In [1]: import numpy as np

In [2]: from numpy import linalg as LA

In [3]: np.set_printoptions(precision=3, suppress=True, linewidth=100)

In [4]: def rnd(a):
   ...:     return np.round(a, 3) + 0
   ...: 

In [5]: data = np.load("a.npy")

In [6]: rnd(data)
Out[6]: 
array([[ 1.   ,  0.   ,  0.   ,  0.   ],
       [ 0.   ,  1.   ,  0.   ,  0.   ],
       [ 0.   ,  0.   , -0.5  , -0.866],
       [ 0.   ,  0.   ,  0.866, -0.5  ]])

In [7]: x0 = np.array([2, 2, 0, 1])

In [8]: rnd(np.abs(LA.eigvals(data)))
Out[8]: array([1., 1., 1., 1.])

In [9]: rnd(np.sort(np.abs(np.degrees(np.angle(LA.eigvals(data))))))
Out[9]: array([  0.,   0., 120., 120.])

In [10]: rnd(LA.norm(x0)), rnd(LA.norm(data @ x0))
Out[10]: (np.float64(3.0), np.float64(3.0))

In [11]: [p for p in range(1, 25) if np.allclose(LA.matrix_power(data, p), np.eye(4))]
Out[11]: [3, 6, 9, 12, 15, 18, 21, 24]

In [12]: rnd(LA.det(data))
Out[12]: np.float64(1.0)

In [13]: theta = np.radians(15)

In [14]: Rm = np.eye(4)

In [15]: Rm[0, 0] = Rm[1, 1] = np.cos(theta)

In [16]: Rm[0, 1], Rm[1, 0] = -np.sin(theta), np.sin(theta)

In [17]: rnd(Rm)
Out[17]: 
array([[ 0.966, -0.259,  0.   ,  0.   ],
       [ 0.259,  0.966,  0.   ,  0.   ],
       [ 0.   ,  0.   ,  1.   ,  0.   ],
       [ 0.   ,  0.   ,  0.   ,  1.   ]])

In [18]: M2 = data @ Rm.T

In [19]: np.allclose(LA.norm(data, axis=1), LA.norm(M2, axis=1))
Out[19]: True

In [20]: rnd(np.abs(M2 - data).max(axis=0))
Out[20]: array([0.259, 0.259, 0.   , 0.   ])

In [21]: rnd(LA.det(Rm)), rnd(np.trace(Rm))
Out[21]: (np.float64(1.0), np.float64(3.932))

In [22]: rnd(M2)
Out[22]: 
array([[ 0.966,  0.259,  0.   ,  0.   ],
       [-0.259,  0.966,  0.   ,  0.   ],
       [ 0.   ,  0.   , -0.5  , -0.866],
       [ 0.   ,  0.   ,  0.866, -0.5  ]])

In [23]: rnd(np.einsum("ij,ji->", data, data))
Out[23]: np.float64(1.0)

In [24]: rnd(LA.eigvals(data))
Out[24]: array([-0.5+0.866j, -0.5-0.866j,  1. +0.j   ,  1. +0.j   ])

In [25]: rnd(LA.det(2 * data)), rnd(LA.det(data))
Out[25]: (np.float64(16.0), np.float64(1.0))

In [26]: rnd(np.kron(np.eye(2, dtype=int), data))
Out[26]: 
array([[ 1.   ,  0.   ,  0.   ,  0.   ,  0.   ,  0.   ,  0.   ,  0.   ],
       [ 0.   ,  1.   ,  0.   ,  0.   ,  0.   ,  0.   ,  0.   ,  0.   ],
       [ 0.   ,  0.   , -0.5  , -0.866,  0.   ,  0.   ,  0.   ,  0.   ],
       [ 0.   ,  0.   ,  0.866, -0.5  ,  0.   ,  0.   ,  0.   ,  0.   ],
       [ 0.   ,  0.   ,  0.   ,  0.   ,  1.   ,  0.   ,  0.   ,  0.   ],
       [ 0.   ,  0.   ,  0.   ,  0.   ,  0.   ,  1.   ,  0.   ,  0.   ],
       [ 0.   ,  0.   ,  0.   ,  0.   ,  0.   ,  0.   , -0.5  , -0.866],
       [ 0.   ,  0.   ,  0.   ,  0.   ,  0.   ,  0.   ,  0.866, -0.5  ]])

In [27]: rng = np.random.default_rng(773342)

In [28]: lab = rng.permutation(4)

In [29]: M2 = data[:, lab] * rng.choice([-1, 1], 4)

In [30]: rnd(M2)
Out[30]: 
array([[ 0.   , -1.   ,  0.   ,  0.   ],
       [-1.   ,  0.   ,  0.   ,  0.   ],
       [ 0.   ,  0.   ,  0.866,  0.5  ],
       [ 0.   ,  0.   ,  0.5  , -0.866]])

In [31]: left, _, vt = LA.svd(data.T @ M2)

In [32]: lab
Out[32]: array([1, 0, 3, 2])

In [33]: left @ vt
Out[33]: 
array([[ 0., -1.,  0.,  0.],
       [-1.,  0.,  0.,  0.],
       [ 0.,  0.,  0., -1.],
       [ 0.,  0., -1.,  0.]])

In [34]: M2 = np.array([[2, 1], [3, 3]])

In [35]: W2 = np.kron(M2, data)

In [36]: rnd(LA.norm(W2, 2)), rnd(LA.norm(M2, 2) * LA.norm(data, 2))
Out[36]: (np.float64(4.754), np.float64(4.754))
